$ python -q
>>> import numpy as np
>>> from numpy import linalg as LA
>>> np.set_printoptions(precision=2, suppress=True, linewidth=140, sign=" ")
>>> def tidy(a):
...     return np.round(a, 2) + 0
... 
>>> feats = np.array([[0, 2, -4, 3, -1, -2],
...     [-2, 0, -6, 3, 1, 3],
...     [4, 6, 0, -4, -1, -3],
...     [-3, -3, 4, 0, -3, 0],
...     [1, -1, 1, 3, 0, -4],
...     [2, -3, 3, 0, 4, 0]])
>>> left, s, Vh = LA.svd(feats)
>>> tidy(s)
array([ 10.12,  10.12,   6.14,   6.14,   0.02,   0.02])
>>> B = left[:, :4] @ np.diag(s[:4]) @ Vh[:4]
>>> LA.matrix_rank(B)
np.int64(4)
>>> tidy(LA.norm(feats - B) / LA.norm(feats))
np.float64(0.0)
>>> tidy(LA.norm(feats - B, 2)), tidy(s[4])
(np.float64(0.02), np.float64(0.02))
>>> r0 = np.array([2, -2, -3, -2, 2, 2])
>>> B = feats + np.outer(r0, np.eye(6)[4])
>>> LA.matrix_rank(B - feats)
np.int64(1)
>>> np.argsort(-LA.norm(feats, axis=0).round(6), kind="stable")[:3]
array([ 2,  1,  3])
>>> LA.matrix_rank(feats, rtol=0.1)
np.int64(4)
>>> [round(float(x), 2) for x in LA.svd(feats, compute_uv=False)[:3]]
[10.12, 10.12, 6.14]
>>> B = np.array([[2, 1, -1, -2, -3, -3, 2, -2, 2],
...     [-3, -2, -2, 0, 3, 3, 0, 1, -2],
...     [-3, 2, 1, -3, 3, 2, -3, 1, -1],
...     [1, 1, 3, -2, -2, -1, 2, -3, 3],
...     [-1, 0, 1, -2, -2, 2, -3, -2, 0],
...     [2, -3, 3, -2, -3, -1, 1, -3, 2],
...     [-1, -1, -3, 1, -1, 2, -1, -2, -2],
...     [-3, -1, 1, -1, 1, -3, -1, 2, 0],
...     [0, 2, -3, 2, 1, -3, -2, -3, 0],
...     [1, 1, 2, -3, 1, -1, -2, 2, -1],
...     [2, -3, 2, -1, -2, 1, -2, -3, -2],
...     [0, 1, -2, 0, -3, -2, -1, -1, 0]])
>>> arr = B.T @ B
>>> arr
array([[ 43,  -4,  15,  -2, -35, -18,  18, -25,  17],
       [ -4,  36, -11,   0,  10, -14,  -4,   8,   8],
       [ 15, -11,  56, -33, -12,  -1,   3,  -2,  16],
       [ -2,   0, -33,  41,  10,   1,   9,   4,  -8],
       [-35,  10, -12,  10,  61,  20, -13,  43, -22],
       [-18, -14,  -1,   1,  20,  56, -12,   9, -24],
       [ 18,  -4,   3,   9, -13, -12,  42,  -1,  23],
       [-25,   8,  -2,   4,  43,   9,  -1,  59, -14],
       [ 17,   8,  16,  -8, -22, -24,  23, -14,  31]])
>>> B = arr[0, 0] * arr[1:] - np.outer(arr[1:, 0], arr[0])
>>> B
array([[    0,  1532,  -413,    -8,   290,  -674,  -100,   244,   412],
       [    0,  -413,  2183, -1389,     9,   227,  -141,   289,   433],
       [    0,    -8, -1389,  1759,   360,     7,   423,   122,  -310],
       [    0,   290,     9,   360,  1398,   230,    71,   974,  -351],
       [    0,  -674,   227,     7,   230,  2084,  -192,   -63,  -726],
       [    0,  -100,  -141,   423,    71,  -192,  1482,   407,   683],
       [    0,   244,   289,   122,   974,   -63,   407,  1912,  -177],
       [    0,   412,   433,  -310,  -351,  -726,   683,  -177,  1044]])
>>> np.flatnonzero(~B.round(6).any(axis=1))
array([], dtype=int64)
>>> vec = np.array([1, 0, 1, 2, 3, 0, 3, 1, 1])
>>> target = arr @ vec
>>> target
array([ -5,  19,  -8, 100, 138,  -8, 148, 152,  37])
>>> tidy(LA.solve(arr.T, arr[1]))
array([ 0.,  1.,  0.,  0.,  0.,  0.,  0.,  0.,  0.])
>>> tidy(LA.solve(arr, arr[:, 5]))
array([ 0.,  0.,  0.,  0.,  0.,  1.,  0.,  0.,  0.])
>>> vec = np.ones(9)
>>> for _ in range(6):
...     vec = arr @ vec
...     vec /= LA.norm(vec)
...     print(round(vec @ arr @ vec, 2))
... 
67.3
109.59
146.44
157.52
159.64
160.01
>>> tidy(LA.eigvalsh(arr)[-1])
np.float64(160.1)
>>> def softmax(z):
...     e = np.exp(z - z.max(axis=-1, keepdims=True))
...     return e / e.sum(axis=-1, keepdims=True)
... 
>>> tidy(softmax(arr[5]))
array([ 0.,  0.,  0.,  0.,  0.,  1.,  0.,  0.,  0.])
>>> tidy(softmax(arr).sum(axis=1))
array([ 1.,  1.,  1.,  1.,  1.,  1.,  1.,  1.,  1.])
>>> tidy(softmax(arr[5] + 2))
array([ 0.,  0.,  0.,  0.,  0.,  1.,  0.,  0.,  0.])
>>> att = arr @ arr.T / np.sqrt(9)
>>> softmax(att)[5] @ arr
array([-18., -14.,  -1.,   1.,  20.,  56., -12.,   9., -24.])
>>> softmax(att).round(6).argmax(axis=1)
array([ 0,  1,  2,  3,  4,  5,  6,  4,  0])
>>> tidy(softmax(att + np.triu(np.full(att.shape, -np.inf), 1)))
array([[ 1.,  0.,  0.,  0.,  0.,  0.,  0.,  0.,  0.],
       [ 0.,  1.,  0.,  0.,  0.,  0.,  0.,  0.,  0.],
       [ 0.,  0.,  1.,  0.,  0.,  0.,  0.,  0.,  0.],
       [ 0.,  0.,  0.,  1.,  0.,  0.,  0.,  0.,  0.],
       [ 0.,  0.,  0.,  0.,  1.,  0.,  0.,  0.,  0.],
       [ 0.,  0.,  0.,  0.,  0.,  1.,  0.,  0.,  0.],
       [ 0.,  0.,  0.,  0.,  0.,  0.,  1.,  0.,  0.],
       [ 0.,  0.,  0.,  0.,  1.,  0.,  0.,  0.,  0.],
       [ 1.,  0.,  0.,  0.,  0.,  0.,  0.,  0.,  0.]])
>>> tidy(softmax(att))
array([[ 1.,  0.,  0.,  0.,  0.,  0.,  0.,  0.,  0.],
       [ 0.,  1.,  0.,  0.,  0.,  0.,  0.,  0.,  0.],
       [ 0.,  0.,  1.,  0.,  0.,  0.,  0.,  0.,  0.],
       [ 0.,  0.,  0.,  1.,  0.,  0.,  0.,  0.,  0.],
       [ 0.,  0.,  0.,  0.,  1.,  0.,  0.,  0.,  0.],
       [ 0.,  0.,  0.,  0.,  0.,  1.,  0.,  0.,  0.],
       [ 0.,  0.,  0.,  0.,  0.,  0.,  1.,  0.,  0.],
       [ 0.,  0.,  0.,  0.,  1.,  0.,  0.,  0.,  0.],
       [ 1.,  0.,  0.,  0.,  0.,  0.,  0.,  0.,  0.]])
>>> mat = np.loadtxt("out11.csv", delimiter=",")
>>> mat
array([[ 0.,  1.,  2.,  0.,  0.,  0.,  0.],
       [ 2.,  1.,  2.,  0.,  0.,  0.,  0.],
       [ 1.,  1.,  1.,  0.,  0.,  0.,  0.],
       [ 0.,  0.,  0.,  3., -1.,  1., -3.],
       [ 0.,  0.,  0.,  0.,  1.,  0., -1.],
       [ 0.,  0.,  0.,  3.,  3.,  0.,  2.],
       [ 0.,  0.,  0., -3.,  1., -3., -1.]])
>>> (mat != 0).astype(int)
array([[ 0,  1,  1,  0,  0,  0,  0],
       [ 1,  1,  1,  0,  0,  0,  0],
       [ 1,  1,  1,  0,  0,  0,  0],
       [ 0,  0,  0,  1,  1,  1,  1],
       [ 0,  0,  0,  0,  1,  0,  1],
       [ 0,  0,  0,  1,  1,  0,  1],
       [ 0,  0,  0,  1,  1,  1,  1]])
>>> mat @ mat
array([[  4.,   3.,   4.,   0.,   0.,   0.,   0.],
       [  4.,   5.,   8.,   0.,   0.,   0.,   0.],
       [  3.,   3.,   5.,   0.,   0.,   0.,   0.],
       [  0.,   0.,   0.,  21.,  -4.,  12.,  -3.],
       [  0.,   0.,   0.,   3.,   0.,   3.,   0.],
       [  0.,   0.,   0.,   3.,   2.,  -3., -14.],
       [  0.,   0.,   0., -15.,  -6.,   0.,   3.]])
>>> np.flatnonzero(LA.matrix_power((mat != 0) + (mat.T != 0) + np.eye(7), 7)[6])
array([ 3,  4,  5,  6])
>>> (LA.matrix_power((mat != 0) + (mat.T != 0) + np.eye(7), 7) > 0).astype(int)
array([[ 1,  1,  1,  0,  0,  0,  0],
       [ 1,  1,  1,  0,  0,  0,  0],
       [ 1,  1,  1,  0,  0,  0,  0],
       [ 0,  0,  0,  1,  1,  1,  1],
       [ 0,  0,  0,  1,  1,  1,  1],
       [ 0,  0,  0,  1,  1,  1,  1],
       [ 0,  0,  0,  1,  1,  1,  1]])
>>> vec = np.array([0, 0, 1, 1, 1, -2, -2])
>>> target = mat @ vec
>>> c, lr = np.zeros(7), 1 / LA.norm(mat, 2) ** 2
>>> for i in range(300):
...     c -= lr * mat.T @ (mat @ c - target)
...     if i % 50 == 0: print(i, round(LA.norm(mat @ c - target), 2))
... 
0 6.89
50 0.27
100 0.14
150 0.09
200 0.07
250 0.06
>>> tidy(c)
array([-0.01,  0.1 ,  0.95,  1.  ,  1.  , -2.  , -2.  ])
>>> tidy(LA.cond(mat))
np.float64(14.51)
>>> m1 = np.load("block8.npy")
>>> m1
array([[ 0, -1,  1,  0,  3,  0,  0, -3],
       [-1,  2,  2,  0,  2,  0,  0, -3],
       [-2,  0,  1,  0,  1,  0,  0,  0],
       [ 0,  0,  0, -1,  0, -3,  3,  0],
       [-2,  3,  2,  0, -2,  0,  0, -1],
       [ 0,  0,  0, -3,  0, -2, -1,  0],
       [ 0,  0,  0,  3,  0,  0,  0,  0],
       [-2,  0, -1,  0,  2,  0,  0,  2]])
>>> B = LA.inv(m1)
>>> tidy(LA.slogdet(m1)[0])
np.float64(1.0)
>>> (m1 != 0).astype(int)
array([[ 0,  1,  1,  0,  1,  0,  0,  1],
       [ 1,  1,  1,  0,  1,  0,  0,  1],
       [ 1,  0,  1,  0,  1,  0,  0,  0],
       [ 0,  0,  0,  1,  0,  1,  1,  0],
       [ 1,  1,  1,  0,  1,  0,  0,  1],
       [ 0,  0,  0,  1,  0,  1,  1,  0],
       [ 0,  0,  0,  1,  0,  0,  0,  0],
       [ 1,  0,  1,  0,  1,  0,  0,  1]])
>>> m1 @ m1
array([[ -1,   7,   8,   0, -13,   0,   0,  -6],
       [ -4,  11,  12,   0,  -7,   0,   0, -11],
       [ -4,   5,   1,   0,  -7,   0,   0,   5],
       [  0,   0,   0,  19,   0,   9,   0,   0],
       [ -1,   2,   3,   0,   4,   0,   0,  -3],
       [  0,   0,   0,   6,   0,  13,  -7,   0],
       [  0,   0,   0,  -3,   0,  -9,   9,   0],
       [ -6,   8,  -1,   0,  -7,   0,   0,   8]])
>>> tidy(LA.det(m1))
np.float64(1242.0)
